% ipython --no-banner

In [1]: import numpy as np

In [2]: np.set_printoptions(suppress=True, linewidth=120)

In [3]: F = np.array([[4.0, 1.0, 1.0], [1.0, 4.0, 1.0], [1.0, 1.0, 4.0]])

In [4]: B = F / np.linalg.norm(F, axis=1, keepdims=True)

In [5]: cov = B @ B.T

In [6]: print((np.abs(cov) > 0.9).astype(int))
[[1 0 0]
 [0 1 0]
 [0 0 1]]

In [7]: print(cov.round(2))
[[1.  0.5 0.5]
 [0.5 1.  0.5]
 [0.5 0.5 1. ]]

In [8]: print(np.round(np.degrees(np.arccos(np.clip(cov[0, 1], -1, 1))), 2))
60.0

In [9]: low = np.linalg.cholesky(F)

In [10]: print(np.round(low @ low.T, 2))
[[4. 1. 1.]
 [1. 4. 1.]
 [1. 1. 4.]]

In [11]: print(F / np.sqrt(np.outer(np.diag(F), np.diag(F))))
[[1.   0.25 0.25]
 [0.25 1.   0.25]
 [0.25 0.25 1.  ]]

In [12]: print(np.round(np.diag(low) ** 2, 2))
[4.   3.75 3.6 ]

In [13]: print(low.round(2))
[[2.   0.   0.  ]
 [0.5  1.94 0.  ]
 [0.5  0.39 1.9 ]]

In [14]: vals, evecs = np.linalg.eigh(F)

In [15]: print(np.abs(evecs[:, -1]).round(6).argmax())
0

In [16]: print(np.round(np.linalg.eigvalsh(F + -1 * np.eye(3)), 2))
[2. 2. 5.]

In [17]: print((vals > 1e-8).sum(), (vals < -1e-8).sum())
3 0

In [18]: print(np.round(np.linalg.eigvalsh(F @ F), 2))
[ 9.  9. 36.]

In [19]: print(np.round(np.abs(evecs[:, -1]), 2))
[0.58 0.58 0.58]

In [20]: assert F == F.T
---------------------------------------------------------------------------
ValueError                                Traceback (most recent call last)
Cell In[20], line 1
----> 1 assert F == F.T

ValueError: The truth value of an array with more than one element is ambiguous. Use a.any() or a.all()

In [21]: print((F + F.T) / 2)
[[4. 1. 1.]
 [1. 4. 1.]
 [1. 1. 4.]]

In [22]: np.linalg.determinant(F)
---------------------------------------------------------------------------
AttributeError                            Traceback (most recent call last)
Cell In[22], line 1
----> 1 np.linalg.determinant(F)

AttributeError: module 'numpy.linalg' has no attribute 'determinant'

In [23]: print(round(np.linalg.det(F), 2))
54.0

In [24]: print(np.allclose(F @ F.T, F.T @ F))
True

In [25]: print((F - F.T) / 2)
[[0. 0. 0.]
 [0. 0. 0.]
 [0. 0. 0.]]

In [26]: X = np.load("w.npy")

In [27]: print(X)
[[ 0.35 -0.99 -0.97 -0.02 -0.22]
 [ 0.27  0.99  1.    1.   -0.66]
 [-0.94  0.96  0.98 -1.    0.94]
 [-0.19 -0.99 -1.   -0.69  0.22]
 [ 0.97 -0.98 -0.15  0.   -0.86]
 [ 0.82 -0.53 -0.25  0.98 -0.8 ]
 [-0.91  0.97  0.89 -0.99  0.88]
 [ 0.93  0.96  0.93  0.99 -0.9 ]
 [ 0.92 -0.96 -0.89  0.81 -0.83]
 [ 0.83  0.98  0.88  0.02 -0.66]
 [-0.99  1.    0.18 -0.6   0.93]
 [ 0.74 -1.   -0.91 -0.89 -0.34]
 [-0.84  1.    0.99 -0.95  0.76]
 [-0.16 -0.65 -0.42 -0.3   0.16]
 [ 0.98  0.22  0.83  0.94 -0.93]
 [ 0.31  0.01  0.46  0.85 -0.36]
 [-0.94  0.98  0.92 -0.95  0.88]
 [-0.99 -0.98 -0.99 -0.99  0.97]
 [ 1.    0.98 -0.4   1.   -0.99]]

In [28]: d = np.linalg.norm(X[:, None] - X[None], axis=-1)

In [29]: print(np.unravel_index(d.round(6).argmax(), d.shape))
(np.int64(7), np.int64(17))

In [30]: print(np.linalg.matrix_rank(d ** 2))
7

In [31]: print(d[:5, :5].round(2))
[[0.   3.01 3.4  0.97 1.21]
 [3.01 0.   2.83 3.43 2.59]
 [3.4  2.83 0.   2.98 3.6 ]
 [0.97 3.43 2.98 0.   1.93]
 [1.21 2.59 3.6  1.93 0.  ]]

In [32]: print(d.shape)
(19, 19)

In [33]: print(d[13].round(6).argsort(kind="stable")[:4])
[13  3  0 11]
